$ python -q
>>> import numpy as np
>>> import numpy.linalg as la
>>> np.set_printoptions(precision=2, suppress=True, linewidth=160, sign=" ")
>>> X = np.loadtxt("dump.csv", delimiter=",")
>>> X
array([[ 1.,  2.,  3.,  0.,  0.],
       [ 0.,  1.,  2.,  3.,  0.],
       [ 0.,  0.,  1.,  2.,  3.],
       [ 3.,  0.,  0.,  1.,  2.],
       [ 2.,  3.,  0.,  0.,  1.]])
>>> P = np.triu(np.array([[2, -4, 0, -3, 2],
...     [-1, -1, 2, -1, -4],
...     [-5, 2, 5, 0, 1],
...     [4, -2, -1, 2, 4],
...     [5, 5, 4, 4, -2]]), 1) + np.eye(5)
>>> B = P @ X @ la.inv(P)
>>> P @ X - X @ P
array([[ -5.,   6., -12., -10.,  -1.],
       [-11., -12.,   0.,   4., -10.],
       [  2.,   3.,   0.,   0.,  -8.],
       [  8.,  24.,   0.,   9.,  -6.],
       [  0.,   8.,  -6.,   9.,   8.]])
>>> np.poly(B)
array([   1.,   -5.,   10., -100.,   65., -246.])
>>> round(la.det(B), 2)
np.float64(246.0)
>>> la.matrix_rank(B)
np.int64(5)
>>> np.trace(B), np.trace(X)
(np.float64(5.0), np.float64(5.0))
>>> np.count_nonzero(X)
np.int64(15)
>>> np.unravel_index(np.abs(X).argmax(), X.shape)
(np.int64(0), np.int64(2))
>>> X.mean(axis=0)
array([ 1.2,  1.2,  1.2,  1.2,  1.2])
>>> np.einsum("ij,ji->", X, X)
np.float64(5.0)
>>> np.kron(np.eye(2, dtype=int), X)
array([[ 1.,  2.,  3.,  0.,  0.,  0.,  0.,  0.,  0.,  0.],
       [ 0.,  1.,  2.,  3.,  0.,  0.,  0.,  0.,  0.,  0.],
       [ 0.,  0.,  1.,  2.,  3.,  0.,  0.,  0.,  0.,  0.],
       [ 3.,  0.,  0.,  1.,  2.,  0.,  0.,  0.,  0.,  0.],
       [ 2.,  3.,  0.,  0.,  1.,  0.,  0.,  0.,  0.,  0.],
       [ 0.,  0.,  0.,  0.,  0.,  1.,  2.,  3.,  0.,  0.],
       [ 0.,  0.,  0.,  0.,  0.,  0.,  1.,  2.,  3.,  0.],
       [ 0.,  0.,  0.,  0.,  0.,  0.,  0.,  1.,  2.,  3.],
       [ 0.,  0.,  0.,  0.,  0.,  3.,  0.,  0.,  1.,  2.],
       [ 0.,  0.,  0.,  0.,  0.,  2.,  3.,  0.,  0.,  1.]])
>>> np.poly(X)
array([   1.,   -5.,   10., -100.,   65., -246.])
>>> B = np.array([[-4, 0, -4, 5, 5, 0],
...     [2, -3, -2, -1, 3, -4],
...     [2, 5, 2, -2, 1, -2],
...     [-3, -4, 2, -5, 4, -4],
...     [2, -3, -1, 2, 1, 2],
...     [5, 3, 2, 4, 0, -5]])
>>> A = B - B.T
>>> A
array([[ 0, -2, -6,  8,  3, -5],
       [ 2,  0, -7,  3,  6, -7],
       [ 6,  7,  0, -4,  2, -4],
       [-8, -3,  4,  0,  2, -8],
       [-3, -6, -2, -2,  0,  2],
       [ 5,  7,  4,  8, -2,  0]])
>>> round(np.log10(la.cond(A)))
1
>>> round(float(la.norm(A, 2) / la.norm(A)), 2)
0.59
>>> np.argsort(-la.norm(A, axis=0).round(6), kind="stable")[:3]
array([ 5,  3,  1])
>>> [round(float(x), 2) for x in la.svd(A, compute_uv=False)[:3]]
[16.54, 16.54, 10.72]
>>> M = np.load("run13.npy")
>>> M
array([[ 0,  0,  1,  0],
       [ 0,  0,  0,  0],
       [ 1,  0,  0,  0],
       [ 0,  0,  0,  0]])
>>> round(la.det(M), 2)
np.float64(0.0)
>>> (M != 0).astype(int)
array([[ 0,  0,  1,  0],
       [ 0,  0,  0,  0],
       [ 1,  0,  0,  0],
       [ 0,  0,  0,  0]])
>>> P = np.triu(np.array([[-3, 0, 2, 3], [2, -2, -2, 3], [1, 1, 0, -2], [3, 0, 3, -1]]), 1) + np.eye(4)
>>> B = P @ M @ la.inv(P)
>>> np.poly(B)
array([ 1.,  0., -1.,  0.,  0.])
>>> round(la.det(B), 2)
np.float64(0.0)
>>> def softmax(z):
...     e = np.exp(z - z.max(axis=-1, keepdims=True))
...     return e / e.sum(axis=-1, keepdims=True)
... 
>>> softmax(M).sum(axis=1)
array([ 1.,  1.,  1.,  1.])
>>> softmax(M[0] + 4)
array([ 0.17,  0.17,  0.48,  0.17])
>>> S = M @ M.T / np.sqrt(4)
>>> softmax(S + np.triu(np.full(S.shape, -np.inf), 1))
array([[ 1.  ,  0.  ,  0.  ,  0.  ],
       [ 0.5 ,  0.5 ,  0.  ,  0.  ],
       [ 0.27,  0.27,  0.45,  0.  ],
       [ 0.25,  0.25,  0.25,  0.25]])
>>> softmax(S)
array([[ 0.35,  0.22,  0.22,  0.22],
       [ 0.25,  0.25,  0.25,  0.25],
       [ 0.22,  0.22,  0.35,  0.22],
       [ 0.25,  0.25,  0.25,  0.25]])
>>> np.all(la.eigvalsh(M) > 0)
np.False_
>>> m1 = np.loadtxt("block16.csv", delimiter=",")
>>> m1
array([[ 0.,  1.,  2., -5.,  2.,  1., -2.],
       [-1.,  0.,  1.,  4.,  0., -1., -5.],
       [-2., -1.,  0., -1., -2., -3.,  2.],
       [ 5., -4.,  1.,  0.,  0.,  1.,  3.],
       [-2.,  0.,  2.,  0.,  0., -4., -1.],
       [-1.,  1.,  3., -1.,  4.,  0.,  4.],
       [ 2.,  5., -2., -3.,  1., -4.,  0.]])
>>> x0 = np.array([-7, -8, 4, -6, -3, 4, -2])
>>> np.round(la.det(m1), 2)
np.float64(-0.0)
>>> O = la.solve(np.eye(7) - m1, np.eye(7) + m1)
>>> np.round(O @ O.T, 2) + 0
array([[ 1.,  0.,  0.,  0.,  0.,  0.,  0.],
       [ 0.,  1.,  0.,  0.,  0.,  0.,  0.],
       [ 0.,  0.,  1.,  0.,  0.,  0.,  0.],
       [ 0.,  0.,  0.,  1.,  0.,  0.,  0.],
       [ 0.,  0.,  0.,  0.,  1.,  0.,  0.],
       [ 0.,  0.,  0.,  0.,  0.,  1.,  0.],
       [ 0.,  0.,  0.,  0.,  0.,  0.,  1.]])
>>> round(la.det(O), 2)
np.float64(1.0)
>>> J = np.loadtxt("layer10.csv", delimiter=",")
>>> J
array([[ 0.,  0.,  0.],
       [ 0.,  0.,  0.],
       [ 0., -2.,  0.],
       [-2.,  1.,  0.],
       [ 0.,  0.,  0.]])
>>> # row 1 repeats row 0
>>> left, sigma, Vh = la.svd(J, full_matrices=False)
>>> np.cumsum(sigma ** 2) / np.sum(sigma ** 2)
array([ 0.73,  1.  ,  1.  ])
>>> sigma
array([ 2.56,  1.56,  0.  ])
>>> np.abs(left[:, 0]).round(6).argmax()
np.int64(3)
>>> (sigma > 1e-8).sum()
np.int64(2)
>>> np.sqrt((sigma ** 2).sum()), round(la.norm(J), 2)
(np.float64(3.0), np.float64(3.0))
>>> sigma / sigma[0]
array([ 1.  ,  0.61,  0.  ])
>>> np.abs(Vh[0])
array([ 0.62,  0.79,  0.  ])
>>> left, sigma, Vh = la.svd(J)
>>> sigma
array([ 2.56,  1.56,  0.  ])
>>> B = left[:, :2] @ np.diag(sigma[:2]) @ Vh[:2]
>>> la.matrix_rank(J, rtol=0.05)
np.int64(2)
>>> np.round(la.norm(J - B) / la.norm(J), 2)
np.float64(0.0)
>>> round(np.abs(J - B).max(), 2)
np.float64(0.0)
>>> round(float(la.norm(J - B, 2)), 2), sigma[2]
(0.0, np.float64(0.0))
>>> la.matrix_rank(B)
np.int64(2)
>>> r0 = np.array([-1, -1])
>>> np.polyval(r0, J[3])
array([ 1., -2., -1.])
>>> left, sigma, Vh = la.svd(J)
>>> evecs = Vh[:(sigma > 1e-8).sum()]
>>> rng = np.random.default_rng(835833)
>>> x0 = J[3] + -1 * J[4] + rng.integers(2) * np.eye(3)[2]
>>> x0
array([-2.,  1.,  0.])
>>> np.diag(evecs.T @ evecs)
array([ 1.,  1.,  0.])
>>> np.round(evecs.T @ evecs, 2) + 0
array([[ 1.,  0.,  0.],
       [ 0.,  1.,  0.],
       [ 0.,  0.,  0.]])
>>> la.matrix_rank(np.vstack([J, x0]))
np.int64(2)
>>> W0 = np.loadtxt("case0.csv", delimiter=",")
>>> W0
array([[-1.,  1., -2., -2.,  0., -1.],
       [ 1., -1., -2., -2.,  0., -1.],
       [-2., -2.,  2.,  4.,  0.,  2.],
       [-2., -2.,  4.,  2.,  0.,  2.],
       [ 0.,  0.,  0.,  0., -2.,  0.],
       [-1., -1.,  2.,  2.,  0., -1.]])
>>> B = la.inv(W0)
>>> np.allclose(B, W0.T)
False
>>> la.inv(B)
array([[-1.,  1., -2., -2., -0., -1.],
       [ 1., -1., -2., -2., -0., -1.],
       [-2., -2.,  2.,  4.,  0.,  2.],
       [-2., -2.,  4.,  2.,  0.,  2.],
       [-0., -0., -0., -0., -2., -0.],
       [-1., -1.,  2.,  2.,  0., -1.]])
>>> round(float(la.det(W0) * la.det(B)), 2)
1.0
>>> x0 = np.array([1, 2, 0, 2, 3, 1])
>>> rhs = W0 @ x0
>>> coef, lr = np.zeros(6), 1 / la.norm(W0, 2) ** 2
>>> for i in range(60):
...     coef -= lr * W0.T @ (W0 @ coef - rhs)
...     if i % 10 == 0: print(i, round(la.norm(W0 @ coef - rhs), 2))
... 
0 8.21
10 4.95
20 2.98
30 1.8
40 1.08
50 0.65
>>> coef
array([ 0.94,  1.9 ,  0.02,  1.92,  2.86,  0.96])
>>> round(la.cond(W0), 2)
np.float64(4.5)
>>> w, evecs = la.eigh(W0)
>>> x0 = np.array([-2, -9, 2, -2, 1, 3])
>>> np.round(evecs * np.abs(w) @ evecs.T, 2) + 0
array([[ 2.64,  0.64, -1.27, -1.27,  0.  , -0.64],
       [ 0.64,  2.64, -1.27, -1.27,  0.  , -0.64],
       [-1.27, -1.27,  4.55,  2.55,  0.  ,  1.27],
       [-1.27, -1.27,  2.55,  4.55,  0.  ,  1.27],
       [ 0.  ,  0.  ,  0.  ,  0.  ,  2.  ,  0.  ],
       [-0.64, -0.64,  1.27,  1.27,  0.  ,  2.64]])
>>> x0 @ W0 @ x0
np.float64(-10.0)
>>> round(float(x0 @ W0 @ x0 / (x0 @ x0)), 2), np.round(w[0], 2), np.round(w[-1], 2)
(-0.1, np.float64(-2.0), np.float64(9.0))
>>> (np.sign(evecs[:, -1].round(6)) == np.sign(evecs[0, -1].round(6))).astype(int)
array([ 1,  1,  0,  0,  0,  0])
>>> np.abs(W0).sum(axis=1).max(), np.round(np.abs(w).max(), 2)
(np.float64(12.0), np.float64(9.0))
>>> data = np.load("m.npy")
>>> data
array([[-5, -2, -5, -2, -5, -2],
       [-2,  2, -2,  2, -2,  2],
       [-2,  4, -2,  4, -2,  4],
       [-5, -2, -5, -2, -5, -2],
       [-2,  2, -2,  2, -2,  2],
       [-2,  4, -2,  4, -2,  4]])
>>> # rows 0 and 3 are equal
>>> x0 = np.array([3, 3, 2, 0, 0, 0])
>>> a = np.maximum(data @ x0, 0)
>>> data * (a > 1e-9)[:, None]
array([[ 0,  0,  0,  0,  0,  0],
       [ 0,  0,  0,  0,  0,  0],
       [-2,  4, -2,  4, -2,  4],
       [ 0,  0,  0,  0,  0,  0],
       [ 0,  0,  0,  0,  0,  0],
       [-2,  4, -2,  4, -2,  4]])
>>> np.tanh(data @ x0)
array([-1.  , -1.  ,  0.96, -1.  , -1.  ,  0.96])
>>> data.T @ a
array([-8, 16, -8, 16, -8, 16])
>>> np.maximum(data @ x0, 0) - np.maximum(-data @ x0, 0)
array([-31,  -4,   2, -31,  -4,   2])
>>> np.maximum(data @ (3 * x0), 0)
array([ 0,  0,  6,  0,  0,  6])
